$ python -q
>>> import numpy as np
>>> import numpy.linalg as la
>>> np.set_printoptions(precision=2, suppress=True, linewidth=160)
>>> mat = np.load("a.npy")
>>> mat
array([[ 1,  0,  0],
       [ 6,  1,  0],
       [ 2, -6,  1]])
>>> A2 = np.array([[0, 2, -1], [2, 0, 2], [-2, 2, -2]])
>>> np.einsum("ik,kj->ij", mat, A2)
array([[  0,   2,  -1],
       [  2,  12,  -4],
       [-14,   6, -16]])
>>> np.vstack([mat, A2.T]).shape
(6, 3)
>>> la.matrix_rank(np.vstack([mat, A2.T]))
np.int64(3)
>>> np.einsum("ij->j", mat)
array([ 9, -5,  1])
>>> feats = np.loadtxt("block14.csv", delimiter=",")
>>> feats
array([[-0.79,  0.15, -0.8 , -0.88,  0.59],
       [-0.63,  0.49, -0.56, -0.14,  0.31],
       [ 0.76, -0.24,  0.17,  0.57, -0.42],
       [-1.14,  0.47, -1.2 , -0.37,  1.37],
       [-2.9 ,  1.78, -2.17, -1.39,  1.16],
       [ 0.46, -0.05,  0.19,  0.31, -0.09],
       [ 1.09, -1.23,  0.75,  0.75, -0.29],
       [ 0.17, -0.07, -0.67,  0.3 , -0.5 ],
       [-0.96,  0.6 , -0.41, -0.65,  0.71],
       [-2.33,  1.41, -1.92, -1.38,  1.23],
       [-0.85,  0.56, -0.1 , -0.68,  0.55],
       [ 1.66, -0.88,  1.32,  0.65, -0.87],
       [ 1.47, -0.03,  0.43,  0.89, -0.76],
       [-4.76,  2.68, -2.27, -2.7 ,  2.  ]])
>>> def softmax(z):
...     e = np.exp(z - z.max(axis=-1, keepdims=True))
...     return e / e.sum(axis=-1, keepdims=True)
... 
>>> softmax(feats[5] + -1)
array([0.26, 0.16, 0.2 , 0.23, 0.15])
>>> softmax(feats).sum(axis=1)
array([1., 1., 1., 1., 1., 1., 1., 1., 1., 1., 1., 1., 1., 1.])
>>> np.round(softmax(10 * feats[5]), 2) + 0
array([0.77, 0.  , 0.05, 0.17, 0.  ])
>>> att = feats @ feats.T / np.sqrt(5)
>>> np.round(softmax(att)[5] @ feats, 2) + 0
array([ 0.23, -0.05,  0.  ,  0.14, -0.06])
>>> lab = feats[:, 1] > np.median(feats[:, 1])
>>> f = feats[lab].mean(axis=0) - feats[~lab].mean(axis=0)
>>> ((feats - feats.mean(axis=0)) @ f > 0).astype(int)
array([1, 0, 0, 1, 1, 0, 0, 0, 1, 1, 1, 0, 0, 1])
>>> data = -2 * np.eye(5) + np.eye(5, k=1)
>>> data
array([[-2.,  1.,  0.,  0.,  0.],
       [ 0., -2.,  1.,  0.,  0.],
       [ 0.,  0., -2.,  1.,  0.],
       [ 0.,  0.,  0., -2.,  1.],
       [ 0.,  0.,  0.,  0., -2.]])
>>> evals, evecs = la.eig(data)
>>> evals
array([-2., -2., -2., -2., -2.])
>>> np.sort(la.eigvals(data @ data))
array([4., 4., 4., 4., 4.])
>>> np.sort(la.eigvals(data.T))
array([-2., -2., -2., -2., -2.])
>>> t = np.radians(60)
>>> r_ = np.eye(5)
>>> r_[3, 3] = r_[0, 0] = np.cos(t)
>>> r_[3, 0], r_[0, 3] = -np.sin(t), np.sin(t)
>>> r_
array([[ 0.5 ,  0.  ,  0.  ,  0.87,  0.  ],
       [ 0.  ,  1.  ,  0.  ,  0.  ,  0.  ],
       [ 0.  ,  0.  ,  1.  ,  0.  ,  0.  ],
       [-0.87,  0.  ,  0.  ,  0.5 ,  0.  ],
       [ 0.  ,  0.  ,  0.  ,  0.  ,  1.  ]])
>>> A2 = data @ r_.T
>>> round(float(la.det(r_)), 2), np.trace(r_)
(1.0, np.float64(4.0))
>>> np.allclose(data @ data.T, A2 @ A2.T)
True
>>> A2
array([[-1.  ,  1.  ,  0.  ,  1.73,  0.  ],
       [ 0.  , -2.  ,  1.  ,  0.  ,  0.  ],
       [ 0.87,  0.  , -2.  ,  0.5 ,  0.  ],
       [-1.73,  0.  ,  0.  , -1.  ,  1.  ],
       [ 0.  ,  0.  ,  0.  ,  0.  , -2.  ]])
